$ python -q
>>> import numpy as np
>>> np.set_printoptions(precision=1, suppress=True, linewidth=140, floatmode="fixed")
>>> feats = np.array([[-3, 5, 5, -3], [0, 5, -5, 5], [0, 0, -2, -4], [0, 0, 0, 3]])
>>> ev, evecs = np.linalg.eig(feats)
>>> np.prod(ev)
np.float64(90.0)
>>> np.sort(np.linalg.eigvals(feats.T))
array([-3.0, -2.0,  3.0,  5.0])
>>> np.linalg.eigvals(feats)
array([-3.0,  5.0, -2.0,  3.0])
>>> np.einsum("ii->", feats)
np.int64(3)
>>> q, Rm = np.linalg.qr(feats)
>>> np.allclose(Rm.T @ Rm, feats.T @ feats)
True
>>> q.shape, Rm.shape
((4, 4), (4, 4))
>>> np.trace(q @ q.T)
np.float64(4.0)
>>> q.T @ q
array([[1.0, 0.0, 0.0, 0.0],
       [0.0, 1.0, 0.0, 0.0],
       [0.0, 0.0, 1.0, 0.0],
       [0.0, 0.0, 0.0, 1.0]])
>>> np.abs(np.diag(Rm))
array([3.0, 5.0, 2.0, 3.0])
>>> q
array([[ 1.0,  0.0,  0.0,  0.0],
       [-0.0,  1.0,  0.0,  0.0],
       [-0.0, -0.0,  1.0,  0.0],
       [-0.0, -0.0, -0.0,  1.0]])
>>> abs(Rm[0, 0]), round(np.linalg.norm(feats[:, 0]), 1)
(np.float64(3.0), np.float64(3.0))
>>> other = np.linalg.inv(feats)
>>> (np.abs(other) > 1e-9).astype(int)
array([[1, 1, 1, 1],
       [0, 1, 1, 1],
       [0, 0, 1, 1],
       [0, 0, 0, 1]])
>>> np.allclose(other, feats.T)
False
>>> other
array([[-0.3,  0.3, -1.7, -3.1],
       [ 0.0,  0.2, -0.5, -1.0],
       [-0.0, -0.0, -0.5, -0.7],
       [ 0.0,  0.0,  0.0,  0.3]])
>>> np.round(np.linalg.slogdet(feats)[0], 1)
np.float64(1.0)
>>> np.round(np.linalg.det(feats) * np.linalg.det(other), 1)
np.float64(1.0)
>>> left, sig, Vt = np.linalg.svd(feats, full_matrices=False)
>>> sig
array([9.6, 7.5, 4.8, 0.3])
>>> np.round(left.T @ left, 1) + 0
array([[1.0, 0.0, 0.0, 0.0],
       [0.0, 1.0, 0.0, 0.0],
       [0.0, 0.0, 1.0, 0.0],
       [0.0, 0.0, 0.0, 1.0]])
>>> np.abs(Vt[0])
array([0.2, 0.1, 0.7, 0.7])
>>> data = np.load("arr.npy")
>>> data
array([[-3, -2, -1,  0,  1],
       [ 2,  3,  4,  5,  6],
       [ 7,  8,  9, 10, 11],
       [12, 13, 14, 15, 16],
       [17, 18, 19, 20, 21],
       [22, 23, 24, 25, 26]])
>>> W1 = np.array([[2, 5, 0, 0, 4],
...     [0, 5, 0, 4, 4],
...     [3, 1, 3, 3, 0],
...     [5, 1, 3, 1, 5],
...     [3, 0, 1, 0, 2]])
>>> b = np.array([1, 1, 1, 0, 0])
>>> act = np.maximum(data @ W1 + b, 0)
>>> act
array([[  0,   0,   0,   0,   0],
       [ 60,  35,  34,  29,  57],
       [125,  95,  69,  69, 132],
       [190, 155, 104, 109, 207],
       [255, 215, 139, 149, 282],
       [320, 275, 174, 189, 357]])
>>> (act > 0).astype(int)
array([[0, 0, 0, 0, 0],
       [1, 1, 1, 1, 1],
       [1, 1, 1, 1, 1],
       [1, 1, 1, 1, 1],
       [1, 1, 1, 1, 1],
       [1, 1, 1, 1, 1]])
>>> (act > 0).mean(axis=0)
array([0.8, 0.8, 0.8, 0.8, 0.8])
>>> np.linalg.matrix_rank(act)
np.int64(2)
>>> cent = np.array([[3, 1, 1], [3, 0, 0], [0, 3, 2], [2, 3, 1], [1, 0, 0]])
>>> W1 @ cent
array([[25,  2,  2],
       [27, 12,  4],
       [18, 21, 12],
       [25, 17, 12],
       [11,  6,  5]])
>>> cent = 5 * np.array([[0.1, 0.5, 0.0, -0.8], [0.3, -1.5, 0.4, 1.3]])
>>> rng = np.random.default_rng(45507)
>>> labels = rng.integers(0, 2, 10)
>>> A = cent[labels] + rng.normal(size=(10, 4))
>>> A
array([[ 0.3,  2.5, -0.5, -5.2],
       [ 0.4, -7.0,  1.9,  6.9],
       [ 2.1, -5.8,  2.6,  6.8],
       [-0.2,  2.1, -0.8, -4.0],
       [ 0.9, -9.4,  1.0,  5.4],
       [-0.5,  2.1,  0.8, -3.5],
       [-0.5,  3.3,  0.7, -3.8],
       [ 1.6, -8.5,  3.0,  6.5],
       [-1.4,  3.1, -1.1, -4.3],
       [-0.5, -6.3,  0.3,  7.4]])
>>> vec = np.array([2, -1, 3, 3])
>>> rhs = A @ vec
>>> rhs
array([-18.8,  34.1,  38.1, -16.8,  30.2, -11.4, -13.5,  40.2, -21.9,  28.5])
>>> np.linalg.lstsq(A, rhs)[0]
array([ 2.0, -1.0,  3.0,  3.0])
>>> np.linalg.solve(A.T @ A, A.T @ rhs)
array([ 2.0, -1.0,  3.0,  3.0])
>>> rhs = rhs + 0.1 * rng.normal(size=10)
>>> rhs
array([-18.9,  34.1,  38.1, -16.7,  30.2, -11.4, -13.6,  40.2, -21.9,  28.5])
>>> b, *_ = np.linalg.lstsq(A, rhs)
>>> round(float(np.linalg.norm(rhs - A @ b)), 1)
0.2
>>> np.round(A.T @ (rhs - A @ b), 1) + 0
array([0.0, 0.0, 0.0, 0.0])
>>> Xc = A - A.mean(axis=0)
>>> left, sig, Vt = np.linalg.svd(Xc, full_matrices=False)
>>> round((sig ** 2).sum() ** 2 / (sig ** 4).sum(), 1)
np.float64(1.1)
>>> np.searchsorted(np.cumsum(sig ** 2) / (sig ** 2).sum(), 0.9) + 1
np.int64(1)
>>> np.abs(Vt[-1])
array([0.8, 0.2, 0.6, 0.2])
>>> Vt[0] * np.sign(Vt[0, np.abs(Vt[0]).argmax()])
array([ 0.1, -0.7,  0.1,  0.7])
>>> np.round(Xc.mean(axis=0), 1) + 0
array([0.0, 0.0, 0.0, 0.0])
>>> proj = A @ np.linalg.solve(A.T @ A, A.T)
>>> np.diag(proj)
array([0.4, 0.3, 0.5, 0.2, 0.7, 0.4, 0.4, 0.4, 0.3, 0.5])
>>> proj.round(1) + 0
array([[ 0.4, -0.2,  0.0,  0.2,  0.2,  0.0,  0.0,  0.1,  0.0, -0.3],
       [-0.2,  0.3,  0.1, -0.1,  0.1,  0.1,  0.1,  0.2,  0.0,  0.3],
       [ 0.0,  0.1,  0.5, -0.1, -0.1, -0.1,  0.0,  0.3, -0.3, -0.1],
       [ 0.2, -0.1, -0.1,  0.2,  0.2,  0.0,  0.0,  0.0,  0.1, -0.1],
       [ 0.2,  0.1, -0.1,  0.2,  0.7, -0.1, -0.2,  0.3,  0.1,  0.1],
       [ 0.0,  0.1, -0.1,  0.0, -0.1,  0.4,  0.4,  0.2,  0.2, -0.1],
       [ 0.0,  0.1,  0.0,  0.0, -0.2,  0.4,  0.4,  0.1,  0.1, -0.1],
       [ 0.1,  0.2,  0.3,  0.0,  0.3,  0.2,  0.1,  0.4, -0.1,  0.0],
       [ 0.0,  0.0, -0.3,  0.1,  0.1,  0.2,  0.1, -0.1,  0.3,  0.1],
       [-0.3,  0.3, -0.1, -0.1,  0.1, -0.1, -0.1,  0.0,  0.1,  0.5]])
>>> np.allclose(proj @ proj, proj)
True
>>> np.round(np.linalg.eigvalsh(proj), 1) + 0
array([0.0, 0.0, 0.0, 0.0, 0.0, 0.0, 1.0, 1.0, 1.0, 1.0])
>>> proj @ A[:, 1]
array([ 2.5, -7.0, -5.8,  2.1, -9.4,  2.1,  3.3, -8.5,  3.1, -6.3])
>>> W0 = np.load("w.npy")
>>> W0.round(1) + 0
array([[-0.5, -0.8, -0.3,  0.0],
       [ 0.3, -0.5,  0.8,  0.2],
       [ 0.8, -0.3, -0.4, -0.1],
       [ 0.1,  0.1, -0.2,  1.0]])
>>> # orthonormal columns
>>> labels = rng.permutation(4)
>>> labels
array([1, 2, 0, 3])
>>> other = W0[labels][:, labels]
>>> np.round(np.linalg.det(other), 1), np.round(np.linalg.det(W0[labels]), 1)
(np.float64(-1.0), np.float64(-1.0))
>>> np.round(np.trace(other), 1)
np.float64(-0.4)
>>> mat = np.loadtxt("test0.csv", delimiter=",")
>>> mat.round(1) + 0
array([[  0.0,   1.3,   0.1,   1.4,   0.8],
       [ -0.5,   0.2,   1.0,  -5.5,  -1.0],
       [  0.2,  -1.8,  -1.7,  -1.0,  -0.9],
       [ -0.8,   1.8,  -2.7,  -1.2,  -1.7],
       [ -0.7,   1.5,  -0.1, -11.5,   0.1],
       [ -1.1,   1.5,   0.2,  -4.0,   0.9],
       [ -0.5,  -1.4,  -0.8,   1.7,   0.6],
       [  1.0,  -1.0,  -2.6,   0.0,   0.7],
       [  0.0,  -5.2,   1.2,   1.9,   0.3],
       [  1.0,  -1.6,   0.4,  -1.0,  -0.1],
       [ -1.7,  -1.1,   2.1,   1.3,   1.2]])
>>> Xc = mat - mat.mean(axis=0)
>>> left, sig, Vt = np.linalg.svd(Xc, full_matrices=False)
>>> (np.sign(left[:, 0]) == np.sign(left[0, 0])).astype(int)
array([1, 0, 1, 0, 0, 0, 1, 1, 1, 1, 1])
>>> np.searchsorted(np.cumsum(sig ** 2) / (sig ** 2).sum(), 0.9) + 1
np.int64(3)
>>> np.round(Vt[0] * np.sign(Vt[0, np.abs(Vt[0]).argmax()]), 1) + 0
array([ 0.0, -0.3,  0.0,  0.9,  0.1])
>>> np.abs(Vt[-1])
array([0.8, 0.3, 0.4, 0.1, 0.3])
>>> np.round(sig ** 2 / (sig ** 2).sum(), 1) + 0
array([0.7, 0.1, 0.1, 0.0, 0.0])
>>> t3 = np.stack([mat, 3 * mat, mat[::-1]])
>>> (t3 @ mat.T).shape
(3, 11, 11)
>>> np.einsum("bij,cij->bc", t3, t3)
array([[ 280.9,  842.7,    7.3],
       [ 842.7, 2528.0,   22.0],
       [   7.3,   22.0,  280.9]])
>>> vec = np.array([0, 2, -3, -3, -1])
>>> np.linalg.norm(mat @ vec) <= np.linalg.norm(mat, 2) * np.linalg.norm(vec) + 1e-9
np.True_
>>> np.einsum("ij,j->i", mat, vec)
array([ -2.6,  15.1,   5.2,  17.2,  37.9,  13.6,  -6.3,   5.1, -20.2,  -1.5, -13.7])
>>> proj = mat @ np.linalg.solve(mat.T @ mat, mat.T)
>>> np.trace(proj)
np.float64(5.0)
>>> np.linalg.matrix_rank(np.eye(11) - proj)
np.int64(6)
>>> vec = np.array([-3, 1, 2, 1, -2])
>>> rhs = mat @ vec
>>> rhs
array([  1.3,   0.2,  -4.8,   1.0,  -8.4,  -0.8,  -1.1, -10.6,  -1.5,  -4.4,   7.2])
>>> np.round(np.linalg.pinv(mat) @ mat, 1) + 0
array([[1.0, 0.0, 0.0, 0.0, 0.0],
       [0.0, 1.0, 0.0, 0.0, 0.0],
       [0.0, 0.0, 1.0, 0.0, 0.0],
       [0.0, 0.0, 0.0, 1.0, 0.0],
       [0.0, 0.0, 0.0, 0.0, 1.0]])
>>> rhs = rhs + 0.3 * rng.normal(size=11)
>>> rhs
array([  1.6,   0.2,  -4.9,   0.9,  -8.2,  -0.8,  -1.4, -10.1,  -1.5,  -4.5,   7.4])
>>> b, *_ = np.linalg.lstsq(mat, rhs)
>>> round(float(np.linalg.norm(rhs - mat @ b)), 1)
0.5
>>> X = np.loadtxt("out1.csv", delimiter=",")
>>> X.round(1) + 0
array([[ 0.0, -0.4, -0.3,  0.3,  0.8],
       [ 0.4, -0.7, -0.4, -0.2, -0.4],
       [ 0.0,  0.3, -0.4, -0.8,  0.3],
       [-0.8, -0.1, -0.5,  0.1, -0.2],
       [-0.3, -0.5,  0.6, -0.5,  0.1]])
>>> r0, v = W0[0], W0[2]
>>> round(r0 @ r0, 1)
np.float64(1.0)
>>> p = (r0 @ v) / (r0 @ r0) * r0
>>> p.round(1) + 0
array([0.0, 0.0, 0.0, 0.0])
>>> M = np.array([[0.5, -2.0, -0.2, 0.3, -0.4, -0.2],
...     [-0.1, 0.6, 0.1, 0.6, -0.7, 0.6],
...     [-1.0, 1.3, -0.3, -1.4, -0.3, -1.1]])
>>> M
array([[ 0.5, -2.0, -0.2,  0.3, -0.4, -0.2],
       [-0.1,  0.6,  0.1,  0.6, -0.7,  0.6],
       [-1.0,  1.3, -0.3, -1.4, -0.3, -1.1]])
>>> np.linalg.matrix_rank(M)
np.int64(3)
>>> M.shape
(3, 6)
>>> np.count_nonzero(M)
np.int64(18)
>>> np.abs(M).max()
np.float64(2.0)
>>> np.unravel_index(np.abs(M).argmax(), M.shape)
(np.int64(0), np.int64(1))
>>> np.round(np.linalg.norm(M), 1)
np.float64(3.5)
>>> np.linalg.svd(M, compute_uv=False)
array([2.9, 1.7, 0.9])
>>> other = M / np.sqrt((M ** 2).mean(axis=1, keepdims=True))
>>> np.linalg.matrix_rank(other) == np.linalg.matrix_rank(M)
np.True_
>>> K = np.load("m.npy")
>>> K
array([[1.0, 0.7, 0.5, 0.3, 0.2, 0.2],
       [0.7, 1.0, 0.7, 0.5, 0.3, 0.2],
       [0.5, 0.7, 1.0, 0.7, 0.5, 0.3],
       [0.3, 0.5, 0.7, 1.0, 0.7, 0.5],
       [0.2, 0.3, 0.5, 0.7, 1.0, 0.7],
       [0.2, 0.2, 0.3, 0.5, 0.7, 1.0]])
>>> # equal to its transpose
>>> vec = np.ones(6)
>>> for _ in range(5):
...     vec = K @ vec
...     vec /= np.linalg.norm(vec)
...     print(round(vec @ K @ vec, 1))
... 
3.4
3.4
3.4
3.4
3.4
>>> np.round(np.linalg.eigvalsh(K)[-1], 1)
np.float64(3.4)
>>> ev, evecs = np.linalg.eigh(K)
>>> vec = np.array([1, 2, 2, 1, -3, 0])
>>> np.round(vec @ K @ vec / (vec @ vec), 1), round(ev[0], 1), round(float(ev[-1]), 1)
(np.float64(1.0), np.float64(0.2), 3.4)
>>> evecs * np.abs(ev) @ evecs.T
array([[1.0, 0.7, 0.5, 0.3, 0.2, 0.2],
       [0.7, 1.0, 0.7, 0.5, 0.3, 0.2],
       [0.5, 0.7, 1.0, 0.7, 0.5, 0.3],
       [0.3, 0.5, 0.7, 1.0, 0.7, 0.5],
       [0.2, 0.3, 0.5, 0.7, 1.0, 0.7],
       [0.2, 0.2, 0.3, 0.5, 0.7, 1.0]])
>>> np.abs(K).sum(axis=1).max(), np.round(np.abs(ev).max(), 1)
(np.float64(3.7), np.float64(3.4))
>>> np.linalg.eigvalsh(K[1:, 1:])
array([0.2, 0.2, 0.4, 1.1, 3.1])
>>> np.round(evecs * np.sqrt(ev) @ evecs.T, 1) + 0
array([[0.9, 0.3, 0.2, 0.1, 0.0, 0.1],
       [0.3, 0.9, 0.3, 0.2, 0.1, 0.0],
       [0.2, 0.3, 0.8, 0.3, 0.2, 0.1],
       [0.1, 0.2, 0.3, 0.8, 0.3, 0.2],
       [0.0, 0.1, 0.2, 0.3, 0.9, 0.3],
       [0.1, 0.0, 0.1, 0.2, 0.3, 0.9]])
